% ipython --no-banner

In [1]: import numpy as np

In [2]: import numpy.linalg as la

In [3]: np.set_printoptions(suppress=True, linewidth=120)

In [4]: F = np.loadtxt("m.csv", delimiter=",")

In [5]: F
Out[5]: 
array([[ 2.68,  2.52, -2.52],
       [ 3.02,  3.02, -3.02],
       [-1.14, -3.22,  3.22],
       [ 0.39, -0.91,  0.91],
       [ 0.16, -1.26,  1.26],
       [-1.04, -3.05,  3.05],
       [ 1.03,  0.05, -0.05],
       [ 2.98,  2.97, -2.97],
       [ 3.53,  3.8 , -3.8 ],
       [ 1.66,  0.99, -0.99],
       [ 2.39,  2.09, -2.09],
       [ 4.02,  4.52, -4.52],
       [ 1.02,  0.03, -0.03],
       [ 0.72, -0.42,  0.42],
       [ 1.42,  0.62, -0.62],
       [-3.07, -6.11,  6.11],
       [ 0.9 , -0.15,  0.15],
       [-1.39, -3.59,  3.59],
       [ 2.89,  2.83, -2.83],
       [ 1.83,  1.25, -1.25],
       [ 1.93,  1.39, -1.39],
       [-0.75, -2.63,  2.63],
       [ 0.78, -0.33,  0.33],
       [ 1.5 ,  0.75, -0.75],
       [-0.45, -2.17,  2.17],
       [-0.59, -2.39,  2.39],
       [-0.22, -1.83,  1.83],
       [ 1.82,  1.23, -1.23]])

In [6]: r = la.matrix_rank(F)

In [7]: r
Out[7]: np.int64(2)

In [8]: null = la.svd(F)[2][r:].T

In [9]: [int(la.matrix_rank(F[:, :j + 1])) for j in range(3)]
Out[9]: [1, 2, 2]

In [10]: np.round(null @ null.T, 2)
Out[10]: 
array([[0. , 0. , 0. ],
       [0. , 0.5, 0.5],
       [0. , 0.5, 0.5]])

In [11]: null.shape
Out[11]: (3, 1)

In [12]: np.round(null[:, 0] / null[np.abs(null[:, 0]).round(6).argmax(), 0], 2)
Out[12]: array([0., 1., 1.])

In [13]: la.matrix_rank(F.T @ F), la.matrix_rank(F @ F.T)
Out[13]: (np.int64(2), np.int64(2))

In [14]: [int(la.matrix_rank(np.delete(F, i, axis=0))) for i in range(28)]
Out[14]: 
[2,
 2,
 2,
 2,
 2,
 2,
 2,
 2,
 2,
 2,
 2,
 2,
 2,
 2,
 2,
 2,
 2,
 2,
 2,
 2,
 2,
 2,
 2,
 2,
 2,
 2,
 2,
 2]
